$ ipython --no-banner

In [1]: import numpy as np

In [2]: from numpy import linalg as LA

In [3]: np.set_printoptions(suppress=True, linewidth=100)

In [4]: def rnd(a):
   ...:     return np.round(a, 2) + 0
   ...: 

In [5]: W0 = np.array([[-4, -6, 6, -4], [-8, -12, 12, -8], [-2, -3, 3, -2]])

In [6]: # column 3 repeats column 0

In [7]: U, sigma, Vt = LA.svd(W0)

In [8]: np.argmax(sigma[:-1] / (sigma[1:] + 1e-6)) + 1
Out[8]: np.int64(1)

In [9]: A2 = U[:, :1] @ np.diag(sigma[:1]) @ Vt[:1]

In [10]: rnd(A2)
Out[10]: 
array([[ -4.,  -6.,   6.,  -4.],
       [ -8., -12.,  12.,  -8.],
       [ -2.,  -3.,   3.,  -2.]])

In [11]: rng = np.random.default_rng(11)

In [12]: arr = rng.normal(size=(12, 3))

In [13]: arr = 3 * arr / LA.norm(arr, axis=1, keepdims=True)

In [14]: rnd(arr)
Out[14]: 
array([[ 0.06,  2.23,  2.01],
       [-1.93, -1.13, -2.  ],
       [ 1.82, -0.18,  2.38],
       [-2.29,  1.94, -0.12],
       [ 2.58, -0.52, -1.44],
       [ 1.44,  2.56, -0.63],
       [-0.41,  1.84, -2.33],
       [-2.67,  0.7 , -1.18],
       [-2.7 , -1.14, -0.66],
       [-1.87, -2.34,  0.06],
       [ 2.26, -0.59, -1.88],
       [ 1.33,  2.48, -1.04]])

In [15]: rnd(np.abs(arr).max())
Out[15]: np.float64(2.7)

In [16]: np.count_nonzero(arr)
Out[16]: np.int64(36)

In [17]: LA.rank(arr)
Traceback (most recent call last):
  Cell In[17], line 1
    LA.rank(arr)
AttributeError: module 'numpy.linalg' has no attribute 'rank'


In [18]: arr.shape
Out[18]: (12, 3)

In [19]: np.unravel_index(np.abs(arr).argmax(), arr.shape)
Out[19]: (np.int64(8), np.int64(0))

In [20]: rnd(LA.svd(arr, compute_uv=False))
Out[20]: array([7.04, 5.67, 5.13])

In [21]: rnd(arr.sum(axis=0))
Out[21]: array([-2.38,  5.84, -6.82])

In [22]: rnd(arr.mean(axis=0))
Out[22]: array([-0.2 ,  0.49, -0.57])
